$ python -q
>>> import numpy as np
>>> import numpy.linalg as la
>>> np.set_printoptions(precision=2, suppress=True, linewidth=120)
>>> K = np.load("out14.npy")
>>> K
array([[ 1,  3,  1,  0, -3,  3, -2],
       [ 2, -3,  2, -3,  1,  1,  3],
       [-3,  3,  3,  3,  1, -3, -3],
       [-1,  2, -1,  2,  2, -1, -1],
       [ 0, -3,  2, -3, -2, -3,  0],
       [ 3,  2,  2, -1,  3,  3,  1],
       [-3,  1,  1,  1,  2,  0,  4]])
>>> (K + K.T) / 2
array([[ 1. ,  2.5, -1. , -0.5, -1.5,  3. , -2.5],
       [ 2.5, -3. ,  2.5, -0.5, -1. ,  1.5,  2. ],
       [-1. ,  2.5,  3. ,  1. ,  1.5, -0.5, -1. ],
       [-0.5, -0.5,  1. ,  2. , -0.5, -1. ,  0. ],
       [-1.5, -1. ,  1.5, -0.5, -2. ,  0. ,  1. ],
       [ 3. ,  1.5, -0.5, -1. ,  0. ,  3. ,  0.5],
       [-2.5,  2. , -1. ,  0. ,  1. ,  0.5,  4. ]])
>>> np.sort(np.abs(la.eigvals(K)))
array([0.06, 2.11, 4.09, 4.09, 5.47, 6.1 , 6.1 ])
>>> np.allclose(K @ K.T, K.T @ K)
False
>>> np.trace(K)
np.int64(8)
>>> la.matrix_power(K, 4)
array([[  120,   496,   764,    31,    -1,   213,  -312],
       [ -385,  -184,   131,     2,  -197,  -597,  -123],
       [  -90,  -432, -1197,   333,  -205,  -276,  -330],
       [  140,  -137,  -363,    73,   255,    96,    96],
       [   75,  -246,  -362,  -210,  -409,    -6,    -6],
       [ -158,   -25,   385,   134,   233,  -507,  -315],
       [-1094,  -584,  -642,   529,    75, -1266,    86]])
>>> [round(float(x), 2) for x in la.svd(K, compute_uv=False)[:3]]
[9.83, 7.62, 7.01]
>>> np.abs(la.svd(K)[2][-1])
array([0.58, 0.12, 0.08, 0.5 , 0.3 , 0.37, 0.4 ])
>>> la.cond(K) > 100
np.True_
>>> round(np.log10(la.cond(K)))
2
